>>> import numpy as np
>>> np.set_printoptions(suppress=True, linewidth=200)
>>> E = np.array([[-2, -1, 0, 1], [2, 3, 4, 5], [6, 7, 8, 9], [10, 11, 12, 13]])
>>> [round(float(x), 2) for x in np.linalg.svd(E, compute_uv=False)[:3]]
[28.57, 2.8, 0.0]
>>> np.linalg.cond(E) > 100
np.True_
>>> B = np.array([[-2, 1, 0], [-1, 3, 1], [-1, 1, 2], [1, 3, 3]])
>>> np.einsum("ik,kj->ji", E, B)
array([[  6,  -6, -18, -30],
       [ -2,  30,  62,  94],
       [  2,  26,  50,  74]])
>>> B.T @ E.T
array([[  6,  -6, -18, -30],
       [ -2,  30,  62,  94],
       [  2,  26,  50,  74]])
>>> np.linalg.matrix_rank(np.vstack([E, B.T]))
np.int64(4)
>>> np.einsum("ij,ij->i", E, E)
array([  6,  54, 230, 534])
>>> np.einsum("ik,kj->ij", E, B)
array([[  6,  -2,   2],
       [ -6,  30,  26],
       [-18,  62,  50],
       [-30,  94,  74]])
>>> np.vstack([E, B.T]).shape
(7, 4)
>>> np.einsum("ij->j", E)
array([16, 20, 24, 28])
>>> left, sig, VT = np.linalg.svd(E, full_matrices=False)
>>> np.round(left.T @ E @ VT.T, 2) + 0
array([[28.57,  0.  ,  0.  ,  0.  ],
       [ 0.  ,  2.8 ,  0.  ,  0.  ],
       [ 0.  ,  0.  ,  0.  ,  0.  ],
       [ 0.  ,  0.  ,  0.  ,  0.  ]])
>>> np.round(np.cumsum(sig ** 2) / np.sum(sig ** 2), 2)
array([0.99, 1.  , 1.  , 1.  ])
>>> sig.round(2) + 0
array([28.57,  2.8 ,  0.  ,  0.  ])
>>> left.shape, sig.shape, VT.shape
((4, 4), (4,), (4, 4))
>>> np.round(sig / sig[0], 2) + 0
array([1. , 0.1, 0. , 0. ])
>>> rk = np.linalg.matrix_rank(E)
>>> rk
np.int64(2)
>>> ns = np.linalg.svd(E)[2][rk:].T
>>> np.round(ns @ ns.T, 2)
array([[ 0.3, -0.4, -0.1,  0.2],
       [-0.4,  0.7, -0.2, -0.1],
       [-0.1, -0.2,  0.7, -0.4],
       [ 0.2, -0.1, -0.4,  0.3]])
>>> [int(np.linalg.matrix_rank(np.delete(E, i, axis=0))) for i in range(4)]
[2, 2, 2, 2]
>>> [int(np.linalg.matrix_rank(E[:i])) for i in range(1, len(E) + 1)]
[1, 2, 2, 2]
>>> np.round(E @ ns, 2) + 0
array([[0., 0.],
       [0., 0.],
       [0., 0.],
       [0., 0.]])
>>> np.allclose(E @ ns, 0)
True
>>> rng = np.random.default_rng(8520)
>>> lab = rng.integers(0, 2, 3)
>>> W0 = np.array([[4, 1, 1], [0, 5, 3], [3, 1, 2]]) * (lab[:, None] == lab)
>>> W0
array([[4, 0, 0],
       [0, 5, 3],
       [0, 1, 2]])
>>> np.linalg.matrix_power(W0, 4)
array([[256,   0,   0],
       [  0, 931, 735],
       [  0, 245, 196]])
>>> (W0 + W0.T) / 2
array([[4., 0., 0.],
       [0., 5., 2.],
       [0., 2., 2.]])
>>> W0 @ W0
array([[16,  0,  0],
       [ 0, 28, 21],
       [ 0,  7,  7]])
>>> np.round(np.sort(np.abs(np.linalg.eigvals(W0))), 2)
array([1.21, 4.  , 5.79])
>>> r0 = np.array([0, 0, 0])
>>> np.correlate(W0[1], W0[2], "full")
array([ 0, 10, 11,  3,  0])
>>> np.convolve(W0[1], r0)
array([0, 0, 0, 0, 0])
>>> np.polyval(r0, W0[1])
array([0, 0, 0])
>>> np.array([np.convolve(row, r0, "same") for row in W0])
array([[0, 0, 0],
       [0, 0, 0],
       [0, 0, 0]])
